$ ipython --no-banner

In [1]: import numpy as np

In [2]: import numpy.linalg as la

In [3]: np.set_printoptions(suppress=True, linewidth=120)

In [4]: m1 = np.load("a.npy")

In [5]: print(m1)
[[ -8   1   5   5]
 [  1   4   8   3]
 [  5   8  -2 -10]
 [  5   3 -10  -8]]

In [6]: # symmetric

In [7]: print(np.allclose(m1, m1.T))
True

In [8]: print(np.allclose(m1 @ m1.T, m1.T @ m1))
True

In [9]: print(np.trace(m1))
-14

In [10]: out = np.array([[0], [1]])

In [11]: J = np.block([[np.zeros((2, 2)), out], [out.T, np.zeros((1, 1))]])

In [12]: print(J)
[[0. 0. 0.]
 [0. 0. 1.]
 [0. 1. 0.]]

In [13]: Uu, sig, VT = la.svd(J)

In [14]: vecs = VT[:(sig > 1e-8).sum()]

In [15]: rng = np.random.default_rng(74299)

In [16]: x0 = J[1] + 4 * J[0] + rng.integers(2) * np.eye(3)[0]

In [17]: print(x0)
[0. 0. 1.]

In [18]: print(vecs.T @ vecs)
[[0. 0. 0.]
 [0. 1. 0.]
 [0. 0. 1.]]

In [19]: print(np.allclose(vecs.T @ vecs @ x0, x0))
True

In [20]: print(round(la.norm(x0 - vecs.T @ vecs @ x0), 3))
0.0

In [21]: print(np.trace(J @ J @ J) // 6)
0.0

In [22]: print(np.argwhere(np.triu(J)))
[[1 2]]

In [23]: print(J @ J)
[[0. 0. 0.]
 [0. 1. 0.]
 [0. 0. 1.]]

In [24]: print(J.sum(axis=0))
[0. 1. 1.]

In [25]: Lm = np.diag(J.sum(axis=1)) - J

In [26]: print(la.matrix_rank(Lm))
1

In [27]: print((la.eigvalsh(Lm) < 1e-8).sum())
2

In [28]: print(Lm @ np.ones(3))
[0. 0. 0.]

In [29]: print(Lm)
[[ 0.  0.  0.]
 [ 0.  1. -1.]
 [ 0. -1.  1.]]

In [30]: print(np.round(la.eigvalsh(Lm), 3))
[0. 0. 2.]

In [31]: mat = np.load("x.npy")

In [32]: print(mat)
[[-5.  0.  0.]
 [ 0.  2.  1.]
 [ 0.  3.  5.]]

In [33]: proj = np.triu(np.array([[-9, 3, -2], [-4, -7, 2], [-9, 1, 1]]), 1) + np.eye(3)

In [34]: out = proj @ mat @ la.inv(proj)

In [35]: print(out)
[[ -5.  15. -47.]
 [  0.   8.  -5.]
 [  0.   3.  -1.]]

In [36]: print(proj @ mat - mat @ proj)
[[  0.  15. -17.]
 [  0.   6.   6.]
 [  0.   0.  -6.]]

In [37]: feats = np.load("run18.npy")

In [38]: print(feats.round(3))
[[ 0.762 -0.345 -0.548]
 [ 0.635  0.564  0.528]
 [-0.127  0.75  -0.649]]

In [39]: # columns are unit length and at right angles

In [40]: proj = np.triu(np.array([[7, 2, 6], [6, 7, -5], [-3, 2, 4]]), 1) + np.eye(3)

In [41]: out = proj @ feats @ la.inv(proj)

In [42]: print(np.round(la.det(out), 3))
-1.0

In [43]: print(out.round(3))
[[  1.27    2.743   2.704]
 [  1.27   -5.725 -32.471]
 [ -0.127   1.004   5.132]]

In [44]: print(la.matrix_rank(out))
3

In [45]: print(np.round(proj @ feats - feats @ proj, 3))
[[ 0.508  4.104 -9.139]
 [ 0.635 -5.019  2.258]
 [ 0.     0.254  4.511]]

In [46]: print(round(np.trace(out), 3), round(float(np.trace(feats)), 3))
0.677 0.677

In [47]: x0 = np.array([0, 0, 2])

In [48]: rhs = feats @ x0

In [49]: b, lr = np.zeros(3), 1 / la.norm(feats, 2) ** 2

In [50]: for i in range(6):
    ...:     b -= lr * feats.T @ (feats @ b - rhs)
    ...:     if i % 1 == 0: print(i, round(la.norm(feats @ b - rhs), 3))
    ...: 
0 0.0
1 0.0
2 0.0
3 0.0
4 0.0
5 0.0

In [51]: print(round(float(la.cond(feats)), 3))
1.0

In [52]: print(b.round(3) + 0)
[0. 0. 2.]

In [53]: E = np.array([[-5, -3, -5], [1, 5, -5], [-5, 1, 3], [-5, 3, 1]])

In [54]: E[-1] = E[0] + -1 * E[1]

In [55]: print(E)
[[-5 -3 -5]
 [ 1  5 -5]
 [-5  1  3]
 [-6 -8  0]]

In [56]: x0 = np.array([0, 0, 5])

In [57]: rhs = E @ x0

In [58]: b, lr = np.zeros(3), 1 / la.norm(E, 2) ** 2

In [59]: for i in range(10):
    ...:     b -= lr * E.T @ (E @ b - rhs)
    ...:     if i % 2 == 0: print(i, round(la.norm(E @ b - rhs), 3))
    ...: 
0 23.657
2 9.315
4 4.067
6 2.101
8 1.263

In [60]: print(b.round(3))
[ 0.126 -0.116  4.919]

In [61]: print(round(float(la.cond(E)), 3))
2.385

In [62]: out = np.c_[E[:, :2] @ np.array([[-2, 2], [1, 0]]), np.array([-2, 1, 1, -2])]

In [63]: print(out)
[[  7 -10  -2]
 [  3   2   1]
 [ 11 -10   1]
 [  4 -12  -2]]

In [64]: print(la.matrix_rank(np.c_[E, out]))
4

In [65]: print(np.round(la.lstsq(E, out[:, 0])[0], 3) + 0)
[-2.  1.  0.]

In [66]: print(np.round(la.norm(out - E @ la.lstsq(E, out)[0], axis=0), 3) + 0)
[0.    0.    0.577]

In [67]: print(la.matrix_rank(out))
3

In [68]: x0 = np.array([-2, 1, 3])

In [69]: rhs = E @ x0

In [70]: print(np.round(la.solve(E.T @ E, E.T @ rhs), 3))
[-2.  1.  3.]

In [71]: print(np.round(la.lstsq(E, rhs)[0], 3))
[-2.  1.  3.]

In [72]: print(np.round(la.pinv(E) @ E, 3) + 0)
[[1. 0. 0.]
 [0. 1. 0.]
 [0. 0. 1.]]

In [73]: print(rhs)
[ -8 -12  20   4]

In [74]: rhs = rhs + 0.02 * rng.normal(size=4)

In [75]: print(rhs.round(3))
[ -7.974 -12.05   20.013   4.022]

In [76]: b, *_ = la.lstsq(E, rhs)

In [77]: print(np.round(E.T @ (rhs - E @ b), 3) + 0)
[0. 0. 0.]

In [78]: print(b.round())
[-2.  1.  3.]

In [79]: print(b.round(3))
[-2.002  0.996  3.002]

In [80]: print([round(float(la.norm(la.solve(E.T @ E + lam * np.eye(3), E.T @ rhs))), 2) for lam in (0, 1, 10, 100)])
[3.74, 3.64, 2.96, 1.15]

In [81]: print(np.round(la.norm(rhs - E @ b), 3))
0.031

In [82]: A = np.diag(np.array([2, 1])) + -3 * np.eye(2, k=1) + -3 * np.eye(2, k=-1)

In [83]: print(A)
[[ 2. -3.]
 [-3.  1.]]

In [84]: print(np.round(la.det(2 * A), 3), round(float(la.det(A)), 3))
-28.0 -7.0

In [85]: print(np.round(la.eigvals(A), 3))
[ 4.541 -1.541]

In [86]: print(round(la.eigvals(A).sum().real, 3))
3.0

In [87]: print(np.kron(np.eye(2, dtype=int), A))
[[ 2. -3.  0. -0.]
 [-3.  1. -0.  0.]
 [ 0. -0.  2. -3.]
 [-0.  0. -3.  1.]]

In [88]: u, r1 = E[3], E[2]

In [89]: print(u @ u)
100

In [90]: pr = (u @ r1) / (u @ u) * u

In [91]: print(round(la.norm(u + r1) ** 2 + la.norm(u - r1) ** 2, 3))
270.0

In [92]: print(la.matrix_rank(np.outer(u, r1)))
1

In [93]: print(np.round(r1 - pr, 3))
[-3.68  2.76  3.  ]

In [94]: print((r1 - pr) @ u)
0.0

In [95]: print(np.round(la.det(A), 3))
-7.0

In [96]: print(A @ A)
[[13. -9.]
 [-9. 10.]]

In [97]: print(np.round(la.matrix_power(A, 4), 3))
[[ 250. -207.]
 [-207.  181.]]

In [98]: print(np.round(np.sort(np.abs(la.eigvals(A))), 3))
[1.541 4.541]

In [99]: print(np.allclose(A, A.T))
True

In [100]: print(round(float(np.abs(la.eigvals(A)).max()), 3))
4.541

In [101]: data = np.array([[0, 0, 2, 0], [0, 0, 0, 0], [0, 0, 0, 0]])

In [102]: print(data)
[[0 0 2 0]
 [0 0 0 0]
 [0 0 0 0]]

In [103]: u = np.array([3, -1])

In [104]: print(np.array([np.convolve(row, u, "same") for row in data]))
[[ 0  0  6 -2]
 [ 0  0  0  0]
 [ 0  0  0  0]]

In [105]: print(np.polyval(u, data[1]))
[-1 -1 -1 -1]

In [106]: cov = data.T @ data

In [107]: print(np.diag(cov))
[0 0 4 0]

In [108]: print(np.trace(cov), (data ** 2).sum())
4 4

In [109]: print(np.allclose(cov, cov.T))
True

In [110]: Uu, sig, VT = la.svd(data)

In [111]: vecs = VT[:(sig > 1e-8).sum()]

In [112]: x0 = data[1] + 3 * data[2] + rng.integers(2) * np.eye(4)[1]

In [113]: print(x0)
[0. 1. 0. 0.]

In [114]: print(round(float(la.norm(x0 - vecs.T @ vecs @ x0)), 3))
1.0

In [115]: print(np.allclose(vecs.T @ vecs @ x0, x0))
False

In [116]: print(np.diag(vecs.T @ vecs))
[0. 0. 1. 0.]

In [117]: M = np.array([[2.0, 0.0, 2.0], [0.0, -2.0, 0.0], [0.0, 2.0, 3.0]])

In [118]: proj = np.triu(np.array([[3, 6, 2], [2, 9, 4], [-9, 1, -9]]), 1) + np.eye(3)

In [119]: out = proj @ M @ la.inv(proj)

In [120]: print(la.matrix_rank(out))
3

In [121]: print(out)
[[  2. -20.  84.]
 [  0.   6. -12.]
 [  0.   2.  -5.]]

In [122]: print(proj @ M - M @ proj)
[[  0. -20.   2.]
 [  0.   8.  20.]
 [  0.   0.  -8.]]

In [123]: print(round(float(la.det(out)), 3))
-12.0

In [124]: w1 = np.array([[0, 3, 2, 0], [1, 3, 3, 0], [0, 0, 1, 3]])

In [125]: b = np.array([1, 0, 4, 0])

In [126]: hid = np.maximum(M @ w1 + b, 0)

In [127]: print((hid > 0).astype(int))
[[1 1 1 1]
 [0 0 0 0]
 [1 1 1 1]]

In [128]: print(np.round((hid > 0).mean(axis=0), 3))
[0.667 0.667 0.667 0.667]

In [129]: print(hid)
[[ 1.  6. 10.  6.]
 [ 0.  0.  0.  0.]
 [ 3.  6. 13.  9.]]

In [130]: W2 = np.array([[8, 6, 4], [1, 2, 4], [1, 6, 7], [1, 1, 5]])

In [131]: print(w1 @ W2)
[[ 5 18 26]
 [14 30 37]
 [ 4  9 22]]

In [132]: print((hid @ W2).round(6).argmax(axis=1))
[2 0 2]
